$ python -q
>>> import numpy as np
>>> import numpy.linalg as la
>>> np.set_printoptions(suppress=True, linewidth=160)
>>> A = np.loadtxt("m.csv", delimiter=",")
>>> A
array([[-3., -3.,  0.,  0.,  0.,  0.],
       [-1., -1.,  0.,  0.,  0.,  0.],
       [ 0.,  0.,  0.,  0.,  0.,  0.],
       [ 0.,  0., -3., -3.,  0.,  0.],
       [ 0.,  0., -1., -1.,  0.,  0.],
       [ 0.,  0.,  0.,  0.,  0.,  0.],
       [ 0.,  0.,  0.,  0., -3., -3.],
       [ 0.,  0.,  0.,  0., -1., -1.],
       [ 0.,  0.,  0.,  0.,  0.,  0.]])
>>> # rows and columns are dependent
>>> round(float(la.norm(A, "nuc")), 2)
13.42
>>> np.round(la.norm(A, axis=0), 2)
array([3.16, 3.16, 3.16, 3.16, 3.16, 3.16])
>>> round(float(la.norm(A, 2)), 2)
4.47
>>> A[1] @ A[7]
np.float64(0.0)
>>> la.norm(A, axis=1).argmax()
np.int64(0)
>>> round(la.norm(A, 1), 2), round(la.norm(A, np.inf), 2)
(np.float64(4.0), np.float64(6.0))
>>> left, sigma, VT = la.svd(A)
>>> sigma.round(2) + 0
array([4.47, 4.47, 4.47, 0.  , 0.  , 0.  ])
>>> np.argmax(sigma[:-1] / (sigma[1:] + 1e-6)) + 1
np.int64(3)
>>> Y = left[:, :3] @ np.diag(sigma[:3]) @ VT[:3]
>>> la.matrix_rank(A, rtol=0.05)
np.int64(3)
>>> la.matrix_rank(Y)
np.int64(3)
>>> np.round(la.norm(A - Y, 2), 2), round(sigma[3], 2)
(np.float64(0.0), np.float64(0.0))
>>> np.round(np.abs(A - Y).max(), 2)
np.float64(0.0)
>>> Y.round(2)
array([[-3., -3.,  0.,  0.,  0.,  0.],
       [-1., -1.,  0.,  0.,  0.,  0.],
       [ 0.,  0.,  0.,  0.,  0.,  0.],
       [ 0.,  0., -3., -3.,  0.,  0.],
       [ 0.,  0., -1., -1.,  0.,  0.],
       [ 0.,  0.,  0.,  0.,  0.,  0.],
       [ 0.,  0.,  0.,  0., -3., -3.],
       [ 0.,  0.,  0.,  0., -1., -1.],
       [ 0.,  0.,  0.,  0.,  0.,  0.]])
>>> r = la.matrix_rank(Y)
>>> r
np.int64(3)
>>> ns = la.svd(Y)[2][r:].T
>>> ns.shape
(6, 3)
>>> [int(la.matrix_rank(np.delete(Y, i, axis=0))) for i in range(9)]
[3, 3, 3, 3, 3, 3, 3, 3, 3]
>>> la.matrix_rank(Y.T @ Y), la.matrix_rank(Y @ Y.T)
(np.int64(3), np.int64(3))
>>> [int(la.matrix_rank(Y[:i])) for i in range(1, len(Y) + 1)]
[1, 1, 1, 2, 2, 2, 3, 3, 3]
>>> np.round(ns @ ns.T, 2)
array([[ 0.5, -0.5,  0. ,  0. ,  0. ,  0. ],
       [-0.5,  0.5,  0. ,  0. ,  0. ,  0. ],
       [ 0. ,  0. ,  0.5, -0.5,  0. ,  0. ],
       [ 0. ,  0. , -0.5,  0.5,  0. ,  0. ],
       [ 0. ,  0. ,  0. ,  0. ,  0.5, -0.5],
       [ 0. ,  0. ,  0. ,  0. , -0.5,  0.5]])
